$ python -q
>>> import numpy as np
>>> import numpy.linalg as la
>>> np.set_printoptions(precision=3, suppress=True, linewidth=120)
>>> F = np.loadtxt("w.csv", delimiter=",")
>>> F
array([[ 2., -2., -1., -2.],
       [-2.,  2., -2., -1.],
       [-1., -2.,  2., -2.],
       [-2., -1., -2.,  2.]])
>>> round(la.eigvalsh(F).min(), 3)
np.float64(-3.0)
>>> [round(float(la.det(F[:i, :i])), 2) + 0 for i in range(1, 5)]
[2.0, 0.0, -18.0, -135.0]
>>> np.all(la.eigvalsh(F) > 0)
np.False_
>>> Q = F.astype(float).copy()
>>> for j in range(4):
...     Q[:, j] -= Q[:, :j] @ (Q[:, :j].T @ Q[:, j])
...     Q[:, j] /= la.norm(Q[:, j])
... 
>>> Q
array([[ 0.555, -0.404, -0.582, -0.436],
       [-0.555,  0.404, -0.318, -0.655],
       [-0.277, -0.673,  0.529, -0.436],
       [-0.555, -0.471, -0.529,  0.436]])
>>> np.einsum("ii->", F)
np.float64(8.0)
>>> np.kron(np.eye(2, dtype=int), F)
array([[ 2., -2., -1., -2.,  0., -0., -0., -0.],
       [-2.,  2., -2., -1., -0.,  0., -0., -0.],
       [-1., -2.,  2., -2., -0., -0.,  0., -0.],
       [-2., -1., -2.,  2., -0., -0., -0.,  0.],
       [ 0., -0., -0., -0.,  2., -2., -1., -2.],
       [-0.,  0., -0., -0., -2.,  2., -2., -1.],
       [-0., -0.,  0., -0., -1., -2.,  2., -2.],
       [-0., -0., -0.,  0., -2., -1., -2.,  2.]])
>>> np.poly(F)
array([   1.,   -8.,    6.,   72., -135.])
>>> round(float(la.det(F[::-1])), 3)
-135.0
>>> Q, R = la.qr(F)
>>> Q
array([[-0.555,  0.404,  0.582,  0.436],
       [ 0.555, -0.404,  0.318,  0.655],
       [ 0.277,  0.673, -0.529,  0.436],
       [ 0.555,  0.471,  0.529, -0.436]])
>>> round(abs(R[0, 0]), 3), round(float(la.norm(F[:, 0])), 3)
(np.float64(3.606), 3.606)
>>> R
array([[-3.606,  1.109, -1.109,  1.109],
       [ 0.   , -3.431,  0.807, -0.807],
       [ 0.   ,  0.   , -3.334,  0.635],
       [ 0.   ,  0.   ,  0.   , -3.273]])
>>> np.allclose(F, F.T)
True
>>> round(la.det(F), 3)
np.float64(-135.0)
>>> A = np.loadtxt("dump.csv", delimiter=",")
>>> A
array([[  3.512,   1.587,   5.446,   4.67 ,   4.673,   0.399,  -0.926],
       [  0.835,  -9.928,  -5.587,  -4.241,   4.574,   2.767,   5.009],
       [ -0.41 ,  -8.366,  -4.618,  -5.683,   6.155,   2.912,   5.568],
       [  1.977, -11.127,  -5.716,  -2.936,   5.988,   1.92 ,   5.86 ],
       [  1.001, -11.238,  -5.578,  -3.589,   7.433,   3.741,   7.346],
       [  2.049,   2.698,   4.62 ,   2.722,   4.49 ,   1.815,  -1.968],
       [  2.164,   0.292,   4.18 ,   3.42 ,   3.385,   2.852,   0.297],
       [  3.081,  -9.192,  -4.509,  -3.177,   4.857,   2.081,   7.6  ],
       [  0.911,   3.199,   5.211,   3.425,   5.663,  -0.838,  -0.437],
       [  3.366,  -9.556,  -6.757,  -4.08 ,   5.752,   2.407,   5.917],
       [  0.442,   4.638,   2.987,   3.835,   4.233,   0.659,  -1.889],
       [  3.082,  -8.366,  -6.164,  -2.352,   6.312,   3.855,   4.372],
       [  2.435,   1.251,   4.851,   4.856,   4.311,  -0.861,  -1.471],
       [  1.309,   2.915,   5.042,   3.873,   2.649,   0.837,  -1.462],
       [  1.228,   0.865,   2.725,   4.885,   4.659,  -0.75 ,   1.328],
       [  2.68 , -10.936,  -4.687,  -4.302,   4.949,   2.507,   6.561],
       [  1.598, -10.126,  -5.887,  -3.36 ,   3.754,   2.685,   7.068],
       [  2.117,  -8.478,  -8.219,  -3.728,   4.255,   2.258,   6.442],
       [  1.427, -10.576,  -5.192,  -4.165,   7.709,   2.594,   6.985],
       [  4.201,   1.934,   5.292,   2.555,   3.763,   0.913,   0.23 ]])
>>> out = np.c_[A[:, :4] @ np.array([[-1, -2, 2, 2], [2, -2, -2, 1], [1, 1, 2, -1], [-2, 0, -1, 2]]), np.array([1, 3, 3, 1, 1, -3, 1, 1, 3, -3, 0, 1, -3, 0, 0, -2, 3, -2, 3, -3])]
>>> out
array([[ -4.232,  -4.752,  10.072,  12.505,   1.   ],
       [-17.796,  12.599,  14.593, -11.153,   3.   ],
       [ -9.574,  12.934,  12.359, -15.934,   3.   ],
       [-24.075,  12.584,  17.712,  -7.329,   1.   ],
       [-21.877,  14.896,  16.911, -10.836,   1.   ],
       [  2.523,  -4.874,   5.22 ,   7.62 ,  -3.   ],
       [ -4.24 ,  -0.732,   8.684,   7.28 ,   1.   ],
       [-19.62 ,   7.713,  18.705,  -4.875,   1.   ],
       [  3.848,  -3.009,   2.421,   6.66 ,   3.   ],
       [-21.075,   5.623,  16.41 ,  -4.227,  -3.   ],
       [  4.151,  -7.173,  -6.253,  10.205,   0.   ],
       [-21.274,   4.404,  12.92 ,  -0.742,   1.   ],
       [ -4.794,  -2.521,   7.214,  10.982,  -3.   ],
       [  1.817,  -3.406,   2.999,   8.237,   0.   ],
       [ -6.543,  -1.461,   1.291,  10.366,   0.   ],
       [-20.635,  11.825,  22.16 ,  -9.493,  -2.   ],
       [-21.017,  11.169,  15.034,  -7.763,   3.   ],
       [-19.836,   4.503,   8.48 ,  -3.481,  -2.   ],
       [-19.441,  13.106,  17.787, -10.86 ,   3.   ],
       [ -0.151,  -6.978,  12.563,  10.154,  -3.   ]])
>>> np.round(la.norm(out - A @ la.lstsq(A, out)[0], axis=0), 3) + 0
array([0.   , 0.   , 0.   , 0.   , 6.822])
>>> np.round(la.lstsq(A, out[:, 0])[0], 3) + 0
array([-1.,  2.,  1., -2.,  0.,  0.,  0.])
>>> la.matrix_rank(np.c_[A, out])
np.int64(8)
>>> la.matrix_rank(out)
np.int64(5)
>>> la.norm(la.qr(A)[0].T @ out, axis=0) ** 2 / ((out ** 2).sum(axis=0) + 1e-12)
array([1.  , 1.  , 1.  , 1.  , 0.51])
